% python3 -q
>>> import numpy as np
>>> import numpy.linalg as la
>>> np.set_printoptions(suppress=True, linewidth=200)
>>> F = np.loadtxt("out14.csv", delimiter=",")
>>> F
array([[ 1.,  0.,  0.,  0.,  0.,  0.],
       [ 9.,  0.,  0.,  0.,  0.,  0.],
       [ 0.,  4.,  0.,  6.,  0.,  3.],
       [ 0., 10.,  5.,  7., 10., 13.],
       [ 0., 17.,  0., 16.,  0.,  2.],
       [ 0., 22., 10., 15.,  9.,  0.],
       [ 0.,  0.,  0.,  0.,  0.,  0.],
       [ 0.,  0.,  0.,  3.,  0.,  7.],
       [ 4.,  0.,  0.,  0.,  0.,  3.],
       [ 0.,  0.,  0.,  2.,  0.,  0.],
       [ 0., 11., 10.,  6., 18., 20.],
       [ 9.,  0.,  0.,  0.,  0.,  0.],
       [ 0.,  2.,  0.,  6.,  0.,  0.],
       [ 0.,  6.,  2.,  5.,  9., 19.],
       [ 6.,  0.,  3.,  0.,  6.,  0.],
       [ 0., 18.,  1., 16.,  2., 11.],
       [ 0., 13.,  0., 14.,  0.,  8.],
       [ 4.,  0.,  0.,  0.,  0.,  0.],
       [ 0., 18., 11., 11., 12.,  1.],
       [ 8.,  0.,  0.,  0.,  1.,  0.],
       [13.,  0.,  0.,  0.,  0.,  0.],
       [ 6.,  0.,  0.,  0.,  9.,  9.],
       [ 0., 18.,  5., 14.,  6.,  7.],
       [ 0.,  8.,  0.,  9.,  0.,  0.],
       [ 5., 10., 13.,  3., 18.,  5.],
       [ 6.,  0.,  0.,  0.,  0.,  0.]])
>>> Xs = F - F.mean(axis=0)
>>> vecs = la.svd(Xs)[2][:4]
>>> A2 = Xs - Xs @ vecs.T @ vecs
>>> np.round(np.cov(Xs @ vecs.T, rowvar=False), 2) + 0
array([[114.09,   0.  ,   0.  ,   0.  ],
       [  0.  ,  43.59,   0.  ,   0.  ],
       [  0.  ,   0.  ,  23.76,   0.  ],
       [  0.  ,   0.  ,   0.  ,   7.97]])
>>> np.round(A2.std(axis=0), 2)
array([0.08, 0.42, 0.6 , 0.53, 0.53, 0.2 ])
>>> rng = np.random.default_rng(301)
>>> idx = rng.permutation(6)
>>> A2 = F[:, idx] * rng.choice([-1, 1], 6)
>>> A2
array([[  0.,   1.,  -0.,   0.,  -0.,   0.],
       [  0.,   9.,  -0.,   0.,  -0.,   0.],
       [  0.,   0.,  -0.,   3.,  -4.,   6.],
       [ 10.,   0.,  -5.,  13., -10.,   7.],
       [  0.,   0.,  -0.,   2., -17.,  16.],
       [  9.,   0., -10.,   0., -22.,  15.],
       [  0.,   0.,  -0.,   0.,  -0.,   0.],
       [  0.,   0.,  -0.,   7.,  -0.,   3.],
       [  0.,   4.,  -0.,   3.,  -0.,   0.],
       [  0.,   0.,  -0.,   0.,  -0.,   2.],
       [ 18.,   0., -10.,  20., -11.,   6.],
       [  0.,   9.,  -0.,   0.,  -0.,   0.],
       [  0.,   0.,  -0.,   0.,  -2.,   6.],
       [  9.,   0.,  -2.,  19.,  -6.,   5.],
       [  6.,   6.,  -3.,   0.,  -0.,   0.],
       [  2.,   0.,  -1.,  11., -18.,  16.],
       [  0.,   0.,  -0.,   8., -13.,  14.],
       [  0.,   4.,  -0.,   0.,  -0.,   0.],
       [ 12.,   0., -11.,   1., -18.,  11.],
       [  1.,   8.,  -0.,   0.,  -0.,   0.],
       [  0.,  13.,  -0.,   0.,  -0.,   0.],
       [  9.,   6.,  -0.,   9.,  -0.,   0.],
       [  6.,   0.,  -5.,   7., -18.,  14.],
       [  0.,   0.,  -0.,   0.,  -8.,   9.],
       [ 18.,   5., -13.,   5., -10.,   3.],
       [  0.,   6.,  -0.,   0.,  -0.,   0.]])
>>> U, _, VT = la.svd(F.T @ A2)
>>> print(np.round(la.lstsq(F, A2)[0], 2) + 0)
[[ 0.  1.  0.  0.  0.  0.]
 [ 0.  0.  0.  0. -1.  0.]
 [ 0.  0. -1.  0.  0.  0.]
 [ 0.  0.  0.  0.  0.  1.]
 [ 1.  0.  0.  0.  0.  0.]
 [ 0.  0.  0.  1.  0.  0.]]
